% python3 -q
>>> import numpy as np
>>> import numpy.linalg as la
>>> np.set_printoptions(precision=2, suppress=True, linewidth=160, legacy="1.25")
>>> rnd = lambda a: np.round(a, 2) + 0
>>> feats = np.array([[-1.0, 0.0, 0.0, 0.0, 0.0],
...     [0.0, -1.0, 0.0, 0.0, 0.0],
...     [0.0, 0.0, 3.0, 4.0, 4.0],
...     [0.0, 0.0, 4.0, 3.0, 4.0],
...     [0.0, 0.0, 4.0, 4.0, 3.0]])
>>> def softmax(z):
...     e = np.exp(z - z.max(axis=-1, keepdims=True))
...     return e / e.sum(axis=-1, keepdims=True)
... 
>>> print(rnd(softmax(feats[1])))
[0.23 0.08 0.23 0.23 0.23]
>>> print(rnd(softmax(feats[1] + -2)))
[0.23 0.08 0.23 0.23 0.23]
>>> print(rnd(softmax(feats).sum(axis=1)))
[1. 1. 1. 1. 1.]
>>> att = feats @ feats.T / np.sqrt(5)
>>> print(rnd(softmax(att)))
[[0.28 0.18 0.18 0.18 0.18]
 [0.18 0.28 0.18 0.18 0.18]
 [0.   0.   0.44 0.28 0.28]
 [0.   0.   0.28 0.44 0.28]
 [0.   0.   0.28 0.28 0.44]]
>>> print(rnd(softmax(att)[1] @ feats))
[-0.18 -0.28  1.98  1.98  1.98]
>>> print(rnd(np.abs(la.svd(feats)[2][-1])))
[0.   0.   0.82 0.41 0.41]
>>> print([round(float(x), 2) for x in la.svd(feats, compute_uv=False)[:3]])
[11.0, 1.0, 1.0]
>>> print(np.argsort(-la.norm(feats, axis=0).round(6), kind="stable")[:3])
[2 3 4]
>>> print(la.matrix_rank(feats, rtol=0.1))
1
>>> print(la.cond(feats) > 100)
False
>>> U, sv, vt = la.svd(feats)
>>> print(np.argmax(sv[:-1] / (sv[1:] + 1e-6)) + 1)
1
>>> Y = U[:, :1] @ np.diag(sv[:1]) @ vt[:1]
>>> print(la.matrix_rank(feats, rtol=0.05))
5
>>> print(rnd(la.norm(feats - Y) / la.norm(feats)))
0.18
>>> J = np.loadtxt("mat.csv", delimiter=",")
>>> print(rnd(J))
[[0.34 0.22 0.28 0.28 0.15 0.03]
 [0.22 0.14 0.18 0.18 0.1  0.02]
 [0.28 0.18 0.23 0.23 0.13 0.03]
 [0.28 0.18 0.23 0.23 0.13 0.03]
 [0.15 0.1  0.13 0.13 0.07 0.01]
 [0.03 0.02 0.03 0.03 0.01 0.  ]]
>>> # rows and columns are dependent
>>> rng = np.random.default_rng(260)
>>> labels = rng.permutation(6)
>>> print(labels)
[4 2 3 1 0 5]
>>> Y = J[labels][:, labels]
>>> print(rnd(Y))
[[0.07 0.13 0.13 0.1  0.15 0.01]
 [0.13 0.23 0.23 0.18 0.28 0.03]
 [0.13 0.23 0.23 0.18 0.28 0.03]
 [0.1  0.18 0.18 0.14 0.22 0.02]
 [0.15 0.28 0.28 0.22 0.34 0.03]
 [0.01 0.03 0.03 0.02 0.03 0.  ]]
>>> print(rnd(np.sort(np.abs(la.eigvals(Y)))))
[0. 0. 0. 0. 0. 1.]
>>> print(rnd(la.det(Y)), rnd(la.det(J[labels])))
0.0 0.0
>>> x0 = np.array([1, 1, 1, 3, 3, 2])
>>> print(np.trace(J))
1.0
>>> print(rnd((x0 - J @ x0) @ (J @ x0)))
0.0
>>> print(rnd(np.eye(6) - J))
[[ 0.66 -0.22 -0.28 -0.28 -0.15 -0.03]
 [-0.22  0.86 -0.18 -0.18 -0.1  -0.02]
 [-0.28 -0.18  0.77 -0.23 -0.13 -0.03]
 [-0.28 -0.18 -0.23  0.77 -0.13 -0.03]
 [-0.15 -0.1  -0.13 -0.13  0.93 -0.01]
 [-0.03 -0.02 -0.03 -0.03 -0.01  1.  ]]
>>> Y = np.array([[2, 2], [1, 0]])
>>> mat = Y - Y.T
>>> print(mat)
[[ 0  1]
 [-1  0]]
>>> # skew-symmetric
>>> print(mat.T @ mat)
[[1 0]
 [0 1]]
>>> print(mat[:, 0] @ mat[:, 1])
0
>>> print(mat @ mat.T)
[[1 0]
 [0 1]]
>>> print(rnd(la.pinv(mat)))
[[ 0. -1.]
 [ 1.  0.]]
>>> print(rnd(la.norm(mat[0], 1)), rnd(la.norm(mat[0], np.inf)))
1.0 1.0
>>> print(rnd(la.norm(mat, axis=1)))
[1. 1.]
>>> print(rnd(la.norm(mat, axis=0)))
[1. 1.]
>>> print(mat[0] @ mat[1])
0
>>> A = np.loadtxt("case8.csv", delimiter=",")
>>> print(A)
[[ -1.3   0.8   0.7]
 [ -0.1  -0.3  -1.9]
 [  0.1  -1.   -0.2]
 [  0.5   2.8  -1.2]
 [ -0.4  -0.3  -0.5]
 [ -1.   -0.3  -0.1]
 [ -1.5   0.8  -0.6]
 [ -0.5   1.9   0. ]
 [  1.3  -0.7   0.1]
 [ -0.2   0.7   0.4]
 [ -0.3   0.   -0.2]
 [ -0.5  -0.8  -0.8]
 [ -1.5   0.6  -0.5]
 [ -0.3   0.9   1.3]
 [ -0.6  -0.3   0.1]
 [  1.2  -1.3  -0.4]
 [ -0.6   0.6  -0.3]
 [ -0.9   0.2   0.1]
 [  0.   -1.1  -1.4]
 [ -1.7  -0.6   0.6]
 [ -1.    1.5   1.4]
 [ 19.    5.  -18. ]
 [  1.2   2.1  -1. ]
 [  0.3  -0.6   1. ]
 [ -0.6  -0.1   0.8]
 [  1.4  -2.3  -1.3]]
>>> # row 21 is much longer than the rest
>>> vals, vecs = la.eigh(feats)
>>> x0 = np.array([-2, -1, 3, 3, -2])
>>> print(x0 @ feats @ x0)
37.0
>>> print(np.abs(feats).sum(axis=1).max(), rnd(np.abs(vals).max()))
11.0 11.0
>>> print(rnd(vecs * np.maximum(vals, 0) @ vecs.T))
[[0.   0.   0.   0.   0.  ]
 [0.   0.   0.   0.   0.  ]
 [0.   0.   3.67 3.67 3.67]
 [0.   0.   3.67 3.67 3.67]
 [0.   0.   3.67 3.67 3.67]]
>>> print(rnd(vecs * np.abs(vals) @ vecs.T))
[[1.   0.   0.   0.   0.  ]
 [0.   1.   0.   0.   0.  ]
 [0.   0.   4.33 3.33 3.33]
 [0.   0.   3.33 4.33 3.33]
 [0.   0.   3.33 3.33 4.33]]
>>> print(rnd(la.eigvalsh(feats[1:, 1:])))
[-1. -1. -1. 11.]
>>> print(rnd(x0 @ feats @ x0 / (x0 @ x0)), rnd(vals[0]), rnd(vals[-1]))
1.37 -1.0 11.0
>>> print((np.sign(vecs[:, -1].round(6)) == np.sign(vecs[0, -1].round(6))).astype(int))
[1 1 0 0 0]
>>> X = np.loadtxt("x.csv", delimiter=",")
>>> print(X)
[[ 0.  2. -9. -7.]
 [-2.  0.  3. -1.]
 [ 9. -3.  0. -1.]
 [ 7.  1.  1.  0.]]
>>> # skew, so no eigenvalue has a real part
>>> labels = rng.permutation(4)
>>> print(labels)
[1 3 0 2]
>>> Y = X[labels][:, labels]
>>> print(rnd(np.sort(np.abs(la.eigvals(Y)))))
[ 2.73  2.73 11.73 11.73]
>>> print(np.diag(Y))
[0. 0. 0. 0.]
>>> print(np.trace(Y))
0.0
>>> q, vecs = la.qr(X[:, :1])[0], la.qr(X[:, 1:])[0]
>>> sv = la.svd(q.T @ vecs, compute_uv=False)
>>> print(rnd(np.degrees(np.arccos(sv.clip(0, 1)))))
[56.46]
>>> print(rnd(softmax(X[1] + 5)))
[0.01 0.05 0.93 0.02]
>>> print(rnd(softmax(X[1])))
[0.01 0.05 0.93 0.02]
>>> print(rnd(softmax(10 * X[1])))
[0. 0. 1. 0.]
>>> att = X @ X.T / np.sqrt(4)
>>> print(rnd(softmax(att + np.triu(np.full(att.shape, -np.inf), 1))))
[[1.   0.   0.   0.  ]
 [0.   1.   0.   0.  ]
 [0.   0.   1.   0.  ]
 [0.   0.   0.99 0.01]]
>>> print(rnd(softmax(att)[1] @ X))
[-2.  0.  3. -1.]
>>> f = np.array([-2, -1, -3, 3])
>>> Y = X + np.outer(f, np.eye(4)[3])
>>> print(la.matrix_rank(Y - X))
1
>>> print(rnd(la.det(Y) / la.det(X)), rnd(1 + la.solve(X, f)[3]))
1.66 1.66
>>> print(Y)
[[ 0.  2. -9. -9.]
 [-2.  0.  3. -2.]
 [ 9. -3.  0. -4.]
 [ 7.  1.  1.  3.]]
>>> q, Rm = la.qr(X)
>>> print(rnd(q.T @ q))
[[1. 0. 0. 0.]
 [0. 1. 0. 0.]
 [0. 0. 1. 0.]
 [0. 0. 0. 1.]]
>>> print(np.allclose(Rm.T @ Rm, X.T @ X))
True
>>> print(rnd(q @ Rm))
[[ 0.  2. -9. -7.]
 [-2.  0.  3. -1.]
 [ 9. -3.  0. -1.]
 [ 7.  1.  1.  0.]]
>>> print(np.trace(q @ q.T))
4.0
>>> print(q.shape, Rm.shape)
(4, 4) (4, 4)
>>> E = np.array([[0, 9, 0], [0, 0, 6], [-2, 0, 0]])
>>> x0 = np.array([-5, -4, 1])
>>> y = E @ x0
>>> print(y)
[-36   6  10]
>>> print(rnd(la.solve(E, E[:, 2])))
[0. 0. 1.]
>>> print(rnd(la.solve(E, -1 * y)))
[ 5.  4. -1.]
>>> print(rnd(la.solve(E, y + E[:, 0])))
[-4. -4.  1.]
>>> q, Rm = la.qr(E)
>>> print(np.trace(q @ q.T))
3.0
>>> print(Rm)
[[-2.  0.  0.]
 [ 0. -9.  0.]
 [ 0.  0. -6.]]
>>> print(q.shape, Rm.shape)
(3, 3) (3, 3)
>>> hat = np.triu(np.array([[1, 3, 3, 0, 2],
...     [3, 0, 2, 1, 1],
...     [0, 1, 0, 0, 3],
...     [0, 1, 0, 2, 3],
...     [0, 3, 1, 0, 3]]), 1) + np.eye(5)
>>> Y = hat @ feats @ la.inv(hat)
>>> print(hat @ feats - feats @ hat)
[[  0.   0.  20.  20.  20.]
 [  0.   0.  16.  16.  16.]
 [  0.   0.  12.  12. -12.]
 [  0.   0.  12.  12. -12.]
 [  0.   0.   0.   0. -24.]]
>>> f = np.array([4, 2, 1])
>>> print(np.cross(E[2, :3], E[0, :3]))
[  0   0 -18]
>>> print(np.convolve(E[2], f))
[-8 -4 -2  0  0]
>>> labels = rng.permutation(3)
>>> print(labels)
[0 1 2]
>>> Y = E[labels][:, labels]
>>> print(rnd(la.det(Y)), rnd(la.det(E[labels])))
-108.0 -108.0
>>> print(Y)
[[ 0  9  0]
 [ 0  0  6]
 [-2  0  0]]
>>> F = rng.normal(size=(29, 4)) + 3 * np.array([2, -1, -3, 3])
>>> print(rnd(F))
[[  6.68  -3.03  -9.37  10.34]
 [  5.76  -5.04  -8.35   7.5 ]
 [  3.83  -3.34  -9.1    7.91]
 [  7.03  -3.17  -9.57   8.72]
 [  6.86  -0.78  -7.44   9.74]
 [  5.51  -3.51  -8.69   9.15]
 [  7.03  -2.85 -10.38   8.67]
 [  5.65  -2.59 -10.4    8.8 ]
 [  6.84  -1.3  -10.81   9.05]
 [  3.85  -3.33  -8.19   9.59]
 [  4.91  -3.77  -7.79   8.53]
 [  5.37  -3.   -10.21   9.47]
 [  5.32  -2.49  -8.48   7.59]
 [  5.78  -3.2   -8.54  10.33]
 [  7.13  -2.4   -9.3    8.82]
 [  6.5   -3.24  -8.77   8.12]
 [  6.17  -2.32  -9.69   9.38]
 [  5.32  -1.52  -8.55   7.34]
 [  3.49  -4.97  -8.24   9.53]
 [  4.01  -2.63  -9.69   8.23]
 [  6.29  -2.04  -7.97   7.23]
 [  6.04  -4.11  -7.11   7.74]
 [  3.45  -1.99  -8.76   7.96]
 [  6.25  -3.24  -7.92   9.09]
 [  6.14  -0.83  -8.99   7.36]
 [  4.91  -2.82 -10.2   10.62]
 [  5.75  -3.9   -7.42   8.38]
 [  7.99  -1.31  -9.6    9.21]
 [  5.26  -2.97  -8.66  10.25]]
>>> U, sv, vt = la.svd(F)
>>> print(rnd(sv))
[75.76  6.82  5.02  4.1 ]
>>> Y = U[:, :1] @ np.diag(sv[:1]) @ vt[:1]
>>> print(rnd(la.norm(F - Y, 2)), rnd(sv[1]))
6.82 6.82
>>> print(la.matrix_rank(Y))
1
>>> print(rnd(np.abs(F - Y).max()))
2.39
>>> print(rnd(la.norm(F - Y) / la.norm(F)))
0.12
